>>> import numpy as np
>>> from numpy import linalg as LA
>>> np.set_printoptions(suppress=True, linewidth=100)
>>> W0 = np.load("layer10.npy")
>>> print(W0.round(1) + 0)
[[-0.4  0.4 -0.9  0. ]
 [-0.6 -0.7  0.  -0.4]
 [ 0.6 -0.6 -0.5  0. ]
 [-0.2 -0.3  0.   0.9]]
>>> r0, v = W0[0], W0[2]
>>> print(round(r0 @ r0, 1))
1.0
>>> pr = (r0 @ v) / (r0 @ r0) * r0
>>> print(round(LA.norm(r0 + v) ** 2 + LA.norm(r0 - v) ** 2, 1))
4.0
>>> print(np.round(v - pr, 1) + 0)
[ 0.6 -0.6 -0.5  0. ]
>>> print(LA.matrix_rank(np.outer(r0, v)))
1
>>> B = LA.inv(W0)
>>> print(np.round(LA.det(W0) * B, 1) + 0)
[[ 0.4  0.6 -0.6  0.2]
 [-0.4  0.7  0.6  0.3]
 [ 0.9  0.   0.5  0. ]
 [ 0.   0.4  0.  -0.9]]
>>> print(np.round(LA.slogdet(W0)[0], 1))
-1.0
>>> print(np.allclose(B, W0.T))
True
>>> print(B.round(1) + 0)
[[-0.4 -0.6  0.6 -0.2]
 [ 0.4 -0.7 -0.6 -0.3]
 [-0.9  0.  -0.5  0. ]
 [ 0.  -0.4  0.   0.9]]
>>> B = np.array([[5, -2, -1, -3, 4, 2, 5],
...     [0, 3, 4, 0, -4, -1, 4],
...     [3, -3, 0, 2, -1, 5, 5],
...     [-1, 3, 1, -4, -4, -2, 1],
...     [3, 3, 0, -5, -3, 3, 5],
...     [-5, 4, 3, -2, 0, 3, -3],
...     [3, -5, 4, -5, -3, 2, 4]])
>>> arr = B + B.T
>>> print(arr)
[[10 -2  2 -4  7 -3  8]
 [-2  6  1  3 -1  3 -1]
 [ 2  1  0  3 -1  8  9]
 [-4  3  3 -8 -9 -4 -4]
 [ 7 -1 -1 -9 -6  3  2]
 [-3  3  8 -4  3  6 -1]
 [ 8 -1  9 -4  2 -1  8]]
>>> print(np.round(arr.mean(axis=0), 1))
[ 2.6  1.3  3.1 -3.3 -0.7  1.7  3. ]
>>> print(np.round(LA.norm(arr), 1))
35.1
>>> print(np.round(LA.svd(arr, compute_uv=False), 1))
[23.  17.3 14.  11.9  6.6  4.4  2.8]
>>> print(np.abs(arr).max())
10
>>> print(arr - arr[0])
[[  0   0   0   0   0   0   0]
 [-12   8  -1   7  -8   6  -9]
 [ -8   3  -2   7  -8  11   1]
 [-14   5   1  -4 -16  -1 -12]
 [ -3   1  -3  -5 -13   6  -6]
 [-13   5   6   0  -4   9  -9]
 [ -2   1   7   0  -5   2   0]]
>>> print(LA.matrix_rank(arr))
7
>>> print(arr @ arr)
[[246 -66  47 -91  71  -9 197]
 [-66  61  27   6 -35  36 -38]
 [ 47  27 160 -88  34  21  65]
 [-91   6 -88 211  72  30 -22]
 [ 71 -35  34  72 181   2  85]
 [ -9  36  21  30   2 144  53]
 [197 -38  65 -22  85  53 231]]
>>> print(round(np.abs(LA.eigvals(arr)).max(), 1))
23.0
>>> B = LA.inv(arr)
>>> print(np.round(LA.det(arr) * B, 1))
[[ 242560. -540608.  486800.  510720. -494992.  256048. -446672.]
 [-540608. -896292.   -4800. -274144.   41828.   28908.  290056.]
 [ 486800.   -4800.  205808.  139600.   61072.  -78448. -674208.]
 [ 510720. -274144.  139600.  367040.   69808.  333712. -494256.]
 [-494992.   41828.   61072.   69808.  163532. -320828.  385432.]
 [ 256048.   28908.  -78448.  333712. -320828. -285908.   47144.]
 [-446672.  290056. -674208. -494256.  385432.   47144.  232704.]]
>>> print(round(float(LA.det(arr) * LA.det(B)), 1))
1.0
>>> print(np.round(LA.slogdet(arr)[0], 1))
-1.0
>>> print((np.abs(B) > 1e-9).astype(int))
[[1 1 1 1 1 1 1]
 [1 1 1 1 1 1 1]
 [1 1 1 1 1 1 1]
 [1 1 1 1 1 1 1]
 [1 1 1 1 1 1 1]
 [1 1 1 1 1 1 1]
 [1 1 1 1 1 1 1]]
>>> print(np.allclose(B, arr.T))
False
>>> print(round(float(LA.eigvalsh(arr).min()), 1))
-17.3
>>> print(np.all(LA.eigvalsh(arr) > 0))
False
>>> r0 = np.array([1, 1])
>>> print(np.correlate(arr[1], arr[2], "full"))
[-18  38  59  23  32  17  27  -1  15   2   1   5  -2]
>>> print(np.polyval(r0, arr[1]))
[-1  7  2  4  0  4  0]
>>> print(np.cross(arr[1, :3], arr[2, :3]))
[ -1   2 -14]
>>> print(np.convolve(arr[1], r0))
[-2  4  7  4  2  2  2 -1]
>>> Q, _ = LA.qr(np.array([[-0.6, -0.5, -1.0, -0.3, 0.9, -0.8],
...     [-0.3, 1.1, 1.1, 0.6, 0.3, 1.0],
...     [-0.7, -0.8, 2.4, -0.6, 0.9, 0.0],
...     [-0.4, -1.0, -1.4, 1.7, -0.4, 0.5],
...     [1.3, -0.2, -2.0, -1.5, 0.7, -0.1],
...     [1.2, 0.2, 0.2, 0.1, -0.2, 1.6]]))
>>> vals = np.array([0, 2, 0, 1, 3, 1])
>>> A = Q @ np.diag(vals) @ Q.T
>>> print(A.round(1))
[[ 1.3  0.4  0.6  0.2  0.5  0.6]
 [ 0.4  2.3  0.1 -0.1  0.3  0.5]
 [ 0.6  0.1  0.6  0.5  0.7  0.1]
 [ 0.2 -0.1  0.5  1.3  0.4  0.4]
 [ 0.5  0.3  0.7  0.4  0.9 -0.1]
 [ 0.6  0.5  0.1  0.4 -0.1  0.7]]
>>> print(round(LA.det(A), 1))
-0.0
>>> print(np.round(np.sort(np.abs(LA.eigvals(A))), 1) + 0)
[0. 0. 1. 1. 2. 3.]
>>> print(np.allclose(A @ A.T, A.T @ A))
True
>>> vals, vecs = LA.eigh(A)
>>> x = np.array([3, 3, 0, 3, 1, 1])
>>> print(round(float(x @ A @ x), 1))
70.1
>>> print(np.round(vecs * np.abs(vals) @ vecs.T, 1))
[[ 1.3  0.4  0.6  0.2  0.5  0.6]
 [ 0.4  2.3  0.1 -0.1  0.3  0.5]
 [ 0.6  0.1  0.6  0.5  0.7  0.1]
 [ 0.2 -0.1  0.5  1.3  0.4  0.4]
 [ 0.5  0.3  0.7  0.4  0.9 -0.1]
 [ 0.6  0.5  0.1  0.4 -0.1  0.7]]
>>> J = np.loadtxt("sample9.csv", delimiter=",")
>>> print(J)
[[1.  0.2 0.  0.  0.  0.  0.  0.  0. ]
 [0.2 1.  0.2 0.  0.  0.  0.  0.  0. ]
 [0.  0.2 1.  0.2 0.  0.  0.  0.  0. ]
 [0.  0.  0.2 1.  0.2 0.  0.  0.  0. ]
 [0.  0.  0.  0.2 1.  0.2 0.  0.  0. ]
 [0.  0.  0.  0.  0.2 1.  0.2 0.  0. ]
 [0.  0.  0.  0.  0.  0.2 1.  0.2 0. ]
 [0.  0.  0.  0.  0.  0.  0.2 1.  0.2]
 [0.  0.  0.  0.  0.  0.  0.  0.2 1. ]]
>>> vals, vecs = LA.eigh(J)
>>> print(np.round(LA.eigvalsh(J + -2 * np.eye(9)), 1))
[-1.4 -1.3 -1.2 -1.1 -1.  -0.9 -0.8 -0.7 -0.6]
>>> print(np.round(vecs.T @ J @ vecs, 1) + 0)
[[0.6 0.  0.  0.  0.  0.  0.  0.  0. ]
 [0.  0.7 0.  0.  0.  0.  0.  0.  0. ]
 [0.  0.  0.8 0.  0.  0.  0.  0.  0. ]
 [0.  0.  0.  0.9 0.  0.  0.  0.  0. ]
 [0.  0.  0.  0.  1.  0.  0.  0.  0. ]
 [0.  0.  0.  0.  0.  1.1 0.  0.  0. ]
 [0.  0.  0.  0.  0.  0.  1.2 0.  0. ]
 [0.  0.  0.  0.  0.  0.  0.  1.3 0. ]
 [0.  0.  0.  0.  0.  0.  0.  0.  1.4]]
>>> print(np.unique(vals.round(6) + 0, return_counts=True)[1])
[1 1 1 1 1 1 1 1 1]
